$ python -q
>>> import numpy as np
>>> np.set_printoptions(precision=2, suppress=True, linewidth=120, sign=" ")
>>> K = np.load("w.npy")
>>> K.round(2) + 0
array([[ 0.25,  0.11,  0.18, -0.37,  0.02],
       [ 0.11,  0.43,  0.07, -0.03,  0.48],
       [ 0.18,  0.07,  0.14, -0.29,  0.  ],
       [-0.37, -0.03, -0.29,  0.61,  0.13],
       [ 0.02,  0.48,  0.  ,  0.13,  0.57]])
>>> r = np.linalg.matrix_rank(K)
>>> r
np.int64(2)
>>> null = np.linalg.svd(K)[2][r:].T
>>> np.round(K @ null, 2) + 0
array([[ 0.,  0.,  0.],
       [ 0.,  0.,  0.],
       [ 0.,  0.,  0.],
       [ 0.,  0.,  0.],
       [ 0.,  0.,  0.]])
>>> null.shape
(5, 3)
>>> [int(np.linalg.matrix_rank(K[:i])) for i in range(1, len(K) + 1)]
[1, 2, 2, 2, 2]
>>> np.allclose(K @ null, 0)
True
>>> ang = np.radians(45)
>>> R = np.eye(5)
>>> R[2, 2] = R[4, 4] = np.cos(ang)
>>> R[2, 4], R[4, 2] = -np.sin(ang), np.sin(ang)
>>> R
array([[ 1.  ,  0.  ,  0.  ,  0.  ,  0.  ],
       [ 0.  ,  1.  ,  0.  ,  0.  ,  0.  ],
       [ 0.  ,  0.  ,  0.71,  0.  , -0.71],
       [ 0.  ,  0.  ,  0.  ,  1.  ,  0.  ],
       [ 0.  ,  0.  ,  0.71,  0.  ,  0.71]])
>>> Y = K @ R.T
>>> print(np.allclose(np.linalg.norm(K, axis=1), np.linalg.norm(Y, axis=1)))
True
>>> print(K.shape)
(5, 5)
>>> np.linalg.matrix_rank(K)
np.int64(2)
>>> K.mean(axis=0)
array([ 0.04,  0.21,  0.02,  0.01,  0.24])
>>> np.count_nonzero(K)
np.int64(25)
>>> ev, evecs = np.linalg.eigh(K)
>>> ev.sum(), round(np.trace(K), 2)
(np.float64(2.0), np.float64(2.0))
>>> np.round(evecs @ np.diag(ev) @ evecs.T, 2) + 0
array([[ 0.25,  0.11,  0.18, -0.37,  0.02],
       [ 0.11,  0.43,  0.07, -0.03,  0.48],
       [ 0.18,  0.07,  0.14, -0.29,  0.  ],
       [-0.37, -0.03, -0.29,  0.61,  0.13],
       [ 0.02,  0.48,  0.  ,  0.13,  0.57]])
>>> print(np.linalg.eigvalsh(K + -2 * np.eye(5)))
[-2. -2. -2. -1. -1.]
>>> r0, g = K[0], K[2]
>>> np.round(r0 @ g, 2)
np.float64(0.18)
>>> p = (r0 @ g) / (r0 @ r0) * r0
>>> np.round(g - p, 2) + 0
array([ 0.  , -0.01,  0.  ,  0.  , -0.02])
>>> p
array([ 0.18,  0.08,  0.14, -0.28,  0.02])
>>> print(round(np.linalg.norm(r0 + g) ** 2 + np.linalg.norm(r0 - g) ** 2, 2))
0.77
>>> np.linalg.matrix_rank(np.outer(r0, g))
np.int64(1)
>>> feats = np.minimum.outer(np.arange(1, 4), np.arange(1, 4)) * 3
>>> print(feats)
[[ 3  3  3]
 [ 3  6  6]
 [ 3  6  9]]
>>> x0 = np.ones(3)
>>> for _ in range(4):
...     x0 = feats @ x0
...     x0 /= np.linalg.norm(x0)
...     print(round(x0 @ feats @ x0, 2))
... 
15.13
15.15
15.15
15.15
>>> round(float(np.linalg.eigvalsh(feats)[-1]), 2)
15.15
>>> rng = np.random.default_rng(57235)
>>> Y = feats + rng.integers(-2, 3, (3, 1)) @ rng.integers(-2, 3, (1, 3))
>>> Y
array([[  2,   3,   5],
       [  5,   6,   2],
       [  1,   6,  13]])
>>> Y - feats
array([[-1,  0,  2],
       [ 2,  0, -4],
       [-2,  0,  4]])
>>> print(np.linalg.matrix_rank(Y - feats, tol=1e-8))
1
>>> np.kron(np.eye(2, dtype=int), feats)
array([[ 3,  3,  3,  0,  0,  0],
       [ 3,  6,  6,  0,  0,  0],
       [ 3,  6,  9,  0,  0,  0],
       [ 0,  0,  0,  3,  3,  3],
       [ 0,  0,  0,  3,  6,  6],
       [ 0,  0,  0,  3,  6,  9]])
>>> np.linalg.eigvals(feats)
array([ 15.15,   1.93,   0.92])
>>> round(float(np.linalg.det(2 * feats)), 2), round(np.linalg.det(feats), 2)
(216.0, np.float64(27.0))
>>> P = np.triu(np.array([[5, -1, -1], [1, 1, -5], [-2, -3, 5]]), 1) + np.eye(3)
>>> Y = P @ feats @ np.linalg.inv(P)
>>> np.poly(Y)
array([  1., -18.,  45., -27.])
>>> np.trace(Y), np.trace(feats)
(np.float64(18.0), np.int64(18))
>>> feats.shape
(3, 3)
>>> np.zeros(3, 3)
Traceback (most recent call last):
  File "<python-input-51>", line 1, in <module>
    np.zeros(3, 3)
    ~~~~~~~~^^^^^^
TypeError: Cannot interpret '3' as a data type
>>> np.linalg.matrix_rank(feats)
np.int64(3)
>>> np.unravel_index(np.abs(feats).argmax(), feats.shape)
(np.int64(2), np.int64(2))
>>> feats.mean(axis=0)
array([ 3.,  5.,  6.])
>>> np.diff(feats, axis=0)
array([[ 0,  3,  3],
       [ 0,  0,  3]])
>>> np.linalg.svd(feats, compute_uv=False)
array([ 15.15,   1.93,   0.92])
>>> np.count_nonzero(feats)
np.int64(9)
>>> np.abs(feats).max()
np.int64(9)
